$ python3 -q
>>> import numpy as np
>>> from numpy import linalg as LA
>>> np.set_printoptions(suppress=True, linewidth=100)
>>> J = np.loadtxt("x.csv", delimiter=",")
>>> print(J)
[[ 0.38  0.08  0.11  0.62 -0.25 -0.28 -0.46 -0.3  -0.36  0.31  0.11  0.22 -0.38]
 [ 0.02  0.54  0.66 -0.28 -0.85 -0.79  0.5  -0.01 -0.77 -0.25 -0.27  0.66 -0.42]
 [-0.65 -0.84  0.92 -0.49 -0.62  0.09  0.23  0.7   0.29  0.47 -1.74 -0.34 -0.14]
 [ 0.35  0.6   0.13 -0.19  0.09 -0.54  0.14 -0.09 -0.21 -0.28  0.56  0.62  0.06]
 [ 0.14 -0.26 -0.12 -0.24  1.58  0.26 -1.45 -1.39  0.59 -0.1   0.73 -0.81  1.44]
 [ 0.15 -0.13  0.08  0.17 -0.61 -0.35  0.16  0.78 -0.11  0.41 -0.74  0.32 -0.91]
 [ 0.21  0.63  0.41 -0.18 -0.86 -0.51 -0.04 -0.07 -0.64  0.27 -0.2   0.17 -0.75]
 [ 0.44  0.5   0.04  0.14 -0.95 -0.33  0.44  0.47 -0.23 -0.04 -0.44  0.41 -0.97]
 [ 0.08 -0.06  0.33  0.11 -0.17 -0.36  0.02  0.42  0.18  0.27 -0.64  0.18 -0.3 ]
 [ 0.04 -0.49 -0.17  0.16  0.3   0.13  0.36  0.27  0.44 -0.49 -0.27 -0.2   0.24]
 [-0.47 -0.49  0.2  -0.07 -0.22  0.05  0.51  0.49  0.4  -0.14 -0.7   0.04 -0.12]
 [ 0.03 -0.06  0.61 -0.36  0.29  0.04  0.52  0.83  0.73 -0.08 -0.76  0.14 -0.01]
 [ 0.02  0.34  0.52 -1.55  1.96 -0.1   0.19  0.18  1.   -0.25  0.12 -0.28  1.29]]
>>> vec = np.array([-4, -9, -6, -9, 7, 8, -4, -2, 1, -8, -3, -1, -1])
>>> np.sign((J @ vec).round(6))
array([-1., -1.,  1., -1.,  1., -1., -1., -1., -1.,  1.,  1.,  1.,  1.])
>>> np.round(J @ np.ones(13), 2)
array([-0.2 , -1.26, -2.12,  1.24,  0.37, -0.78, -1.56, -0.52,  0.06,  0.32, -0.52,  1.92,  3.44])
>>> out = J / LA.norm(J, axis=1, keepdims=True)
>>> cov = out @ out.T
>>> cov[7].round(2)
array([ 0.36,  0.73,  0.2 ,  0.24, -0.89,  0.82,  0.79,  1.  ,  0.59, -0.27,  0.23,  0.18, -0.6 ])
>>> round(np.degrees(np.arccos(np.clip(cov[7, 2], -1, 1))), 2)
np.float64(78.45)
>>> r0 = np.array([2, -1, -1])
>>> np.round(np.cross(J[2, :3], J[0, :3]), 2)
array([-0.17,  0.42,  0.27])
>>> np.round(np.convolve(J[2], r0), 2)
array([-1.3 , -1.03,  3.33, -1.06, -1.67,  1.29,  0.99,  1.08, -0.35, -0.05, -4.24,  0.59,  1.8 ,
        0.48,  0.14])
>>> data = np.load("m.npy")
>>> print(data.round(2) + 0)
[[-0.06  0.53 -0.53  0.22 -0.04  0.24  0.03  0.44  0.32 -0.18]
 [-0.29 -0.36 -0.22 -0.36  0.33 -0.18  0.41 -0.04  0.46 -0.3 ]
 [ 0.09 -0.37 -0.37  0.35 -0.08  0.29 -0.3  -0.51  0.36  0.15]
 [-0.03  0.12 -0.51 -0.56  0.08  0.06 -0.36 -0.23 -0.44 -0.15]
 [-0.03 -0.46 -0.04 -0.24 -0.13 -0.01 -0.45  0.65  0.14  0.26]
 [ 0.32 -0.1  -0.27  0.05 -0.63 -0.6   0.11 -0.02  0.   -0.22]
 [-0.34 -0.07  0.33 -0.05 -0.43  0.33 -0.22 -0.04  0.06 -0.64]
 [ 0.17  0.43  0.27 -0.47 -0.13 -0.1  -0.21 -0.23  0.57  0.21]
 [-0.75  0.1  -0.13 -0.01 -0.38 -0.1   0.16 -0.11 -0.07  0.47]
 [-0.32  0.14  0.06  0.33  0.34 -0.58 -0.53 -0.05  0.07 -0.18]]
>>> np.allclose(J @ J.T, J.T @ J)
False
